% ipython --no-banner

In [1]: import numpy as np

In [2]: import numpy.linalg as la

In [3]: np.set_printoptions(precision=3, suppress=True, linewidth=160, floatmode="fixed")

In [4]: rd = lambda a: np.round(a, 3) + 0

In [5]: feats = np.loadtxt("run12.csv", delimiter=",")

In [6]: print(rd(feats))
[[ 2.145 -3.828 -1.825 -7.656  1.778  0.000  2.193 -1.505  2.916 -0.241]
 [-0.445 -3.880 -0.028 -7.760  1.460  0.000 -1.878 -0.501  3.866 -1.915]
 [ 3.973  1.570 -2.627  3.140 -0.096  0.000  6.696 -1.281 -2.883  3.193]
 [ 4.187  1.226 -2.806  2.453  0.066  0.000  6.927 -1.425 -2.629  3.185]
 [-1.026  4.010  1.062  8.020 -1.703  0.000 -0.386  1.099 -3.479  1.031]
 [-1.473 -3.555  0.716 -7.109  1.199  0.000 -3.388 -0.042  3.912 -2.433]
 [-1.213 -3.656  0.526 -7.312  1.272  0.000 -3.012 -0.161  3.919 -2.310]
 [-3.797  2.879  2.892  5.757 -1.622  0.000 -5.068  1.987 -1.433 -1.212]
 [ 4.168 -2.434 -3.111 -4.867  1.496  0.000  5.783 -2.054  0.878  1.635]
 [ 3.324 -3.275 -2.597 -6.550  1.715  0.000  4.206 -1.870  1.976  0.743]
 [ 4.383  0.835 -2.977  1.670  0.245  0.000  7.115 -1.570 -2.323  3.146]
 [ 3.028  2.608 -1.880  5.215 -0.625  0.000  5.534 -0.731 -3.548  3.027]
 [ 4.205 -2.378 -3.132 -4.756  1.479  0.000  5.858 -2.059  0.812  1.682]
 [ 0.654  3.830 -0.122  7.660 -1.414  0.000  2.189  0.410 -3.891  2.027]
 [ 0.675 -4.015 -0.818 -8.029  1.659  0.000 -0.166 -0.962  3.605 -1.257]
 [ 2.176 -3.819 -1.846 -7.638  1.778  0.000  2.243 -1.516  2.896 -0.218]
 [-0.441 -3.881 -0.031 -7.762  1.461  0.000 -1.872 -0.502  3.866 -1.913]
 [ 4.250  1.111 -2.860  2.222  0.120  0.000  6.990 -1.470 -2.541  3.177]
 [-2.499 -3.006  1.477 -6.012  0.850  0.000 -4.826  0.455  3.744 -2.857]
 [-4.705  0.457  3.313  0.914 -0.792  0.000 -7.225  1.921  1.199 -2.808]
 [ 4.512  0.505 -3.095  1.010  0.391  0.000  7.216 -1.678 -2.052  3.089]
 [ 2.425  3.054 -1.422  6.108 -0.879  0.000  4.726 -0.418 -3.765  2.830]
 [-2.963  3.496  2.365  6.993 -1.755  0.000 -3.574  1.768 -2.314 -0.420]
 [-1.953  3.879  1.696  7.758 -1.773  0.000 -1.876  1.439 -3.031  0.385]
 [ 2.009 -3.865 -1.733 -7.731  1.775  0.000  1.968 -1.458  2.999 -0.344]
 [ 3.442 -3.189 -2.672 -6.378  1.697  0.000  4.417 -1.901  1.853  0.855]
 [-3.511 -2.147  2.256 -4.294  0.382  0.000 -6.149  1.000  3.275 -3.141]
 [ 4.352 -2.129 -3.213 -4.259  1.401  0.000  6.164 -2.073  0.523  1.880]
 [-0.447  4.006  0.659  8.011 -1.626  0.000  0.520  0.871 -3.676  1.399]
 [ 4.067  1.426 -2.705  2.853 -0.028  0.000  6.800 -1.343 -2.779  3.193]
 [-1.866  3.899  1.637  7.799 -1.769  0.000 -1.734  1.408 -3.081  0.449]
 [-4.429 -0.727  3.018 -1.453 -0.293  0.000 -7.154  1.607  2.236 -3.130]
 [ 4.113  1.352 -2.744  2.704  0.007  0.000  6.850 -1.374 -2.724  3.191]
 [-2.922  3.518  2.339  7.036 -1.758  0.000 -3.503  1.755 -2.349 -0.385]
 [ 0.012  3.959  0.336  7.918 -1.547  0.000  1.224  0.684 -3.791  1.672]
 [-0.288  3.994  0.548  7.987 -1.600  0.000  0.764  0.807 -3.720  1.495]
 [-3.488 -2.171  2.238 -4.343  0.395  0.000 -6.120  0.987  3.290 -3.137]
 [ 4.678 -1.128 -3.352 -2.256  1.051  0.000  6.979 -2.027 -0.548  2.509]]

In [7]: U, sigma, Vh = la.svd(feats)

In [8]: print(rd(sigma))
[46.222 40.787  0.000  0.000  0.000  0.000  0.000  0.000  0.000  0.000]

In [9]: print(np.argmax(sigma[:-1] / (sigma[1:] + 1e-6)) + 1)
2

In [10]: other = U[:, :2] @ np.diag(sigma[:2]) @ Vh[:2]

In [11]: print(la.matrix_rank(feats, rtol=0.05))
2

In [12]: print(rd(la.norm(feats - other, 2)), rd(sigma[2]))
0.0 0.0

In [13]: print(rd(la.norm(feats - other) / la.norm(feats)))
0.0

In [14]: print(rd(np.trace(la.pinv(feats) @ feats)))
2.0

In [15]: print(la.lstsq(feats[:-1].T, feats[-1])[2])
2

In [16]: print(np.abs(np.diag(la.qr(feats)[1])) > 1e-9)
[ True  True False False False False False False False False]

In [17]: print(np.unique(feats.round(6), axis=0).shape)
(38, 10)

In [18]: rk = la.matrix_rank(feats)

In [19]: print(rk)
2

In [20]: ns = la.svd(feats)[2][rk:].T

In [21]: print([int(la.matrix_rank(feats[:i])) for i in range(1, len(feats) + 1)])
[1, 2, 2, 2, 2, 2, 2, 2, 2, 2, 2, 2, 2, 2, 2, 2, 2, 2, 2, 2, 2, 2, 2, 2, 2, 2, 2, 2, 2, 2, 2, 2, 2, 2, 2, 2, 2, 2]

In [22]: print(np.allclose(feats @ ns, 0))
True

In [23]: T = np.stack([feats, 5 * feats, feats[::-1]])

In [24]: print(rd(np.einsum("bij,cij->bc", T, T)))
[[ 3800.000 19000.000   433.955]
 [19000.000 95000.000  2169.775]
 [  433.955  2169.775  3800.000]]

In [25]: print(la.matrix_rank(T.reshape(3, -1)))
2

In [26]: U, sigma, Vh = la.svd(feats)

In [27]: vecs = Vh[:(sigma > 1e-8).sum()]

In [28]: rng = np.random.default_rng(50092)

In [29]: x0 = feats[26] + 3 * feats[30] + rng.integers(2) * np.eye(10)[7]

In [30]: print(rd(x0))
[ -9.109   9.551   7.167  19.103  -4.926   0.000 -11.350   6.225  -5.968  -1.794]

In [31]: print(rd(la.norm(x0 - vecs.T @ vecs @ x0)))
0.978

In [32]: other = np.array([[9, 3, 1],
    ...:     [6, 8, 5],
    ...:     [6, 8, 7],
    ...:     [2, 2, 1],
    ...:     [2, 2, 9],
    ...:     [1, 5, 5],
    ...:     [1, 3, 7],
    ...:     [9, 1, 0],
    ...:     [0, 6, 8]])

In [33]: Z = np.array([[3, 1, 2, 2, 2, 3, 4, 5, 0, 5, 4],
    ...:     [1, 1, 3, 1, 5, 0, 2, 5, 0, 4, 5],
    ...:     [2, 3, 4, 3, 4, 3, 1, 3, 3, 2, 3]])

In [34]: mat = other @ Z

In [35]: print(mat)
[[32 15 31 24 37 30 43 63  3 59 54]
 [36 29 56 35 72 33 45 85 15 72 79]
 [40 35 64 41 80 39 47 91 21 76 85]
 [10  7 14  9 18  9 13 23  3 20 21]
 [26 31 46 33 50 33 21 47 27 36 45]
 [18 21 37 22 47 18 19 45 15 35 44]
 [20 25 39 26 45 24 17 41 21 31 40]
 [28 10 21 19 23 27 38 50  0 49 41]
 [22 30 50 30 62 24 20 54 24 40 54]]

In [36]: r0, g = mat[3], mat[2]

In [37]: print(r0 @ g)
9773

In [38]: print(r0 @ r0)
2379

In [39]: pr = (r0 @ g) / (r0 @ r0) * r0

In [40]: print(rd((g - pr) @ r0))
0.0

In [41]: print(rd(pr))
[41.080 28.756 57.512 36.972 73.945 36.972 53.404 94.485 12.324 82.161 86.269]

In [42]: print(la.matrix_rank(np.outer(r0, g)))
1

In [43]: print(rd(la.norm(r0 + g) ** 2 + la.norm(r0 - g) ** 2))
85668.0

In [44]: x0 = np.array([0, 1, 2, 1, 1, 2, 0, 0, 2, 2, 0])

In [45]: a = np.maximum(mat @ x0, 0)

In [46]: print(mat.T @ a)
[ 89284  80512 141846  93562 172802  91134 100484 194624  51984 161818 181574]

In [47]: print(np.maximum(mat @ x0, 0) - np.maximum(-mat @ x0, 0))
[322 488 556 126 398 300 326 246 398]

In [48]: print(np.tanh(mat @ x0))
[1.000 1.000 1.000 1.000 1.000 1.000 1.000 1.000 1.000]

In [49]: other = mat / np.sqrt((mat ** 2).mean(axis=1, keepdims=True))

In [50]: print(la.matrix_rank(mat - mat.mean(axis=1, keepdims=True)))
3

In [51]: print(la.matrix_rank(other) == la.matrix_rank(mat))
True

In [52]: print(np.unique(mat.round(6), axis=0).shape)
(9, 11)

In [53]: la.inv(mat)
LinAlgError: Last 2 dimensions of the array must be square


In [54]: print(la.lstsq(mat[:-1].T, mat[-1])[2])
3

In [55]: print(np.abs(np.diag(la.qr(mat)[1])) > 1e-9)
[ True  True  True False False False False False False]

In [56]: print(rd(np.trace(la.pinv(mat) @ mat)))
3.0

In [57]: F = np.load("m.npy")

In [58]: print(F)
[[-3.956  3.979 -5.972 -0.984  9.029  2.993 -4.982]
 [-3.981  4.001 -5.994 -1.006  9.013  2.980 -5.035]
 [-3.987  4.017 -6.003 -0.981  9.049  2.974 -4.968]
 [-3.997  4.019 -6.021 -1.009  8.984  2.979 -4.992]
 [ 2.010  2.012 -4.006  5.000 -4.968  5.972 -2.020]
 [ 2.003  1.987 -4.035  5.026 -5.028  5.984 -2.014]
 [ 1.977  1.991 -4.004  4.987 -5.005  6.042 -1.984]
 [ 2.010  1.971 -3.971  5.014 -4.999  5.992 -2.020]
 [ 2.956  9.002  2.994 -6.027  0.995  6.041  3.009]
 [ 2.983  9.017  3.021 -5.990  1.034  5.993  3.029]
 [ 2.972  8.965  2.986 -5.993  0.989  5.983  3.024]
 [ 3.011  9.035  2.987 -5.994  0.992  6.022  3.009]]

In [59]: T = np.stack([F, -3 * F, F[::-1]])

In [60]: print(rd(la.norm(T, axis=(1, 2))))
[ 43.785 131.354  43.785]

In [61]: print(T.shape)
(3, 12, 7)

In [62]: print(rd(np.einsum("bij,cij->bc", T, T)))
[[ 1917.088 -5751.263   648.888]
 [-5751.263 17253.788 -1946.663]
 [  648.888 -1946.663  1917.088]]

In [63]: print((T @ F.T).shape)
(3, 12, 12)

In [64]: r0 = np.array([-5, -9])

In [65]: print(rd(np.convolve(F[9], r0)))
[-14.915 -71.932 -96.258   2.761  48.740 -39.271 -69.082 -27.261]

In [66]: print(rd(F[8] @ F[10]))
180.775

In [67]: print(la.norm(F, axis=1).argmax())
2

In [68]: print(rd(la.norm(F) ** 2 / la.norm(F, 2) ** 2))
2.314

In [69]: print(rd(la.norm(F[8], 1)), rd(la.norm(F[8], np.inf)))
31.024 9.002

In [70]: print(rd(la.norm(F, axis=1)))
[13.543 13.574 13.581 13.561 10.657 10.707 10.690 10.668 13.476 13.467 13.415 13.485]

In [71]: U, sigma, Vh = la.svd(F)

In [72]: print(np.argmax(sigma[:-1] / (sigma[1:] + 1e-6)) + 1)
3

In [73]: other = U[:, :3] @ np.diag(sigma[:3]) @ Vh[:3]

In [74]: print(rd(la.norm(F - other, 2)), rd(sigma[3]))
0.088 0.088

In [75]: sigma = 20 * 0.5 ** np.arange(12)

In [76]: K = rng.normal(size=(27, 12)) * rng.permutation(sigma)

In [77]: print(rd(K))
[[  0.791   3.873  -1.900   0.107   0.014  -0.010   7.944   8.002  -1.354  -0.209   0.018  -0.046]
 [ -0.344   6.224  -2.957  -0.002   0.001  -0.006   7.062  -3.002  -0.500  -0.385  -0.024   0.137]
 [ -0.130   0.249  -2.306  -0.027   0.001   0.001 -23.650  -9.739  -0.350   0.159   0.024   0.134]
 [ -0.356  -1.353  -2.586   0.016  -0.029  -0.008   1.692   8.557   0.062  -0.186  -0.012   0.142]
 [ -0.030  -7.032   1.117   0.088   0.021  -0.005  -8.010  21.273  -0.553  -0.456   0.000   0.112]
 [ -0.696   6.130  -1.019   0.032   0.000  -0.013  17.300  -4.487  -1.061   0.317   0.016  -0.079]
 [  0.418   4.876  -2.774   0.010   0.000  -0.002  20.308  -2.214  -0.155   0.068   0.033   0.214]
 [  0.673   0.005  -0.404   0.092  -0.003  -0.010   6.821  -4.322   0.526   0.418  -0.015   0.058]
 [ -0.149   5.212   4.891   0.044  -0.046   0.005 -21.735  -1.114   0.253   0.028  -0.001   0.082]
 [  0.136   5.402   3.127  -0.009   0.024   0.006   4.516   1.519   1.557  -0.088   0.013   0.213]
 [ -0.225   5.404  -0.358   0.035  -0.039  -0.002 -10.801  11.155   0.272  -0.154   0.028   0.203]
 [ -1.042  -2.905  -1.775   0.194  -0.016  -0.001   8.138  -0.242  -0.262  -0.027  -0.003  -0.053]
 [  0.795 -10.877  -0.086  -0.099   0.055   0.002   4.406 -12.672   1.304   0.205  -0.011  -0.075]
 [  0.363  10.735   1.655  -0.040   0.021   0.020  38.511   7.764  -0.158   0.138  -0.006  -0.212]
 [ -0.048  -0.828   0.106   0.042  -0.008  -0.014   5.296  -3.445   0.021   0.019   0.009  -0.039]
 [  0.548   8.478  -0.992  -0.020  -0.004   0.014 -22.788   5.679   0.188   0.246  -0.002  -0.013]
 [  0.857   0.349  -0.621  -0.114  -0.002   0.015 -20.980  14.103  -1.396   0.374  -0.013   0.047]
 [ -0.083  -0.631  -5.207   0.006  -0.034   0.004  11.719  28.218   0.523   0.180  -0.008  -0.156]
 [ -0.183   6.457  -4.166   0.070   0.027  -0.009   3.081   7.619  -0.253   0.346  -0.039   0.307]
 [  1.248   1.430   1.745   0.192   0.045   0.004  11.665  -3.853   2.707  -0.137  -0.004   0.152]
 [ -0.105   5.134   0.236  -0.020  -0.009   0.004 -10.332   9.099  -0.402   0.025  -0.015  -0.115]
 [  0.180  -5.257  -1.250  -0.073   0.031  -0.006   7.618   5.025   0.016  -0.067  -0.006   0.067]
 [  0.127  -5.364   2.123   0.012  -0.106   0.021  12.157  -6.291   1.848  -0.346   0.011  -0.027]
 [ -0.508  -1.475  -0.885   0.077  -0.012  -0.013  -6.771   4.041   0.006   0.267  -0.020  -0.327]
 [ -0.247   2.631   2.656   0.134  -0.011   0.003   5.873  -9.199   2.403   0.509  -0.006   0.077]
 [  0.270   1.207   0.052  -0.123   0.049   0.004 -18.935 -12.843  -1.058  -0.221   0.025   0.059]
 [ -0.178  -0.656  -0.917   0.067  -0.002  -0.004  14.713  -1.172   1.688  -0.526   0.008   0.058]]

In [78]: other = K + rng.integers(-2, 3, (27, 9)) @ rng.integers(-2, 3, (9, 12))

In [79]: print(rd(other))
[[ -3.209   3.873   1.100   6.107   2.014  -9.010   6.944   7.002  -4.354   0.791  -0.982   3.954]
 [ -6.344  12.224  -5.957  -5.002   1.001  -2.006  17.062   0.998 -13.500  -0.385  -0.024  -1.863]
 [-15.130  -8.751  -5.306   3.973  -5.999  -3.999 -12.650  -5.739  -2.350   8.159   0.024  -4.866]
 [ -3.356 -10.353   6.414   2.016   4.971  -9.008   1.692  12.557   1.062   2.814  -2.012   2.142]
 [  3.970 -16.032  -4.883 -19.912   4.021  11.995 -11.010  20.273  -3.553   7.544   9.000 -15.888]
 [ -3.696   2.130  -1.019   2.032  -2.000  -3.013  27.300  -1.487 -10.061  -0.683  -5.984   3.921]
 [  9.418   1.876  -3.774   2.010   2.000   1.998  16.308  -5.214  -9.155  -5.932   2.033   4.214]
 [  2.673  -1.995   1.596   8.092  -2.003   1.990   2.821  -5.322   2.526  -1.582   3.985   1.058]
 [  0.851   1.212   3.891   4.044  -1.046  -1.995 -16.735   4.886  -6.747  -7.972  -0.001   4.082]
 [ -0.864   4.402   9.127  -1.009   1.024   1.006   7.516  -3.481 -10.443   8.912  -2.987  -0.787]
 [  0.775  -6.596   5.642   5.035  -0.039  -4.002  -5.801  23.155  -1.728  -8.154  -0.972   4.203]
 [ -0.042 -13.905   0.225   2.194   2.984  -8.001   0.138   7.758  -1.262  -6.027   6.997  -1.053]
 [ 10.795 -12.877   2.914  -1.099   3.055   7.002   2.406  -7.672  -2.696  -8.795   5.989  -0.075]
 [ 11.363  15.735   0.655  -6.040   5.021   3.020  29.511  -1.236  -0.158  -0.862  -2.006   2.788]
 [  1.952   6.172  -8.894   3.042  -8.008   6.986  11.296 -14.445  -6.979   1.019  -7.991   4.961]
 [ 10.548   8.478  -7.992  -2.020   0.996   2.014 -30.788   1.679   4.188  -7.754  -0.002   3.987]
 [  6.857   2.349   9.379   5.886   2.998   8.015 -24.980  10.103   1.604   2.374   4.987   0.047]
 [ -0.083   3.369  -2.207  -1.994   4.966   0.004  17.719  31.218  -5.477  -1.820   0.992   0.844]
 [ -0.183  -1.543  -2.166   0.070   1.027  -6.009   2.081  14.619  -2.253  -3.654  -0.039   1.307]
 [ -5.752   0.430  10.745   8.192   2.045  -1.996  15.665   7.147  13.707  -2.137   6.996  -1.848]
 [ -9.105   9.134   7.236   8.980  -0.009  -0.996  -8.332  11.099   6.598   5.025   5.985  -3.115]
 [ -2.820 -12.257   5.750   6.927   0.031  -7.006  12.618  15.025  -3.984  -5.067  -1.006   4.067]
 [-13.873  -1.364   3.123  12.012  -6.106 -10.979  16.157  -9.291   3.848   6.654  -5.989   3.973]
 [-10.508  -1.475  -5.885   6.077  -7.012  -9.013  -5.771  -1.959   2.006   7.267  -8.020   2.673]
 [ -1.247   4.631  16.656   3.134   2.989   0.003   3.873  -3.199   8.403   2.509   2.994  -1.923]
 [  0.270   6.207 -12.948 -13.123  -2.951  10.004 -14.935 -17.843  -6.058   3.779   1.025  -7.941]
 [ -3.178  -1.656 -10.917  -2.933  -2.002 -11.004  19.713  -0.172  -5.312  -5.526  -9.992   7.058]]

In [80]: print(np.abs(other - K).sum(axis=1))
[35.000 52.000 71.000 49.000 95.000 47.000 47.000 32.000 43.000 44.000 60.000 58.000 52.000 55.000 74.000 50.000 53.000 33.000 32.000 66.000 55.000 60.000
 74.000 64.000 44.000 71.000 65.000]
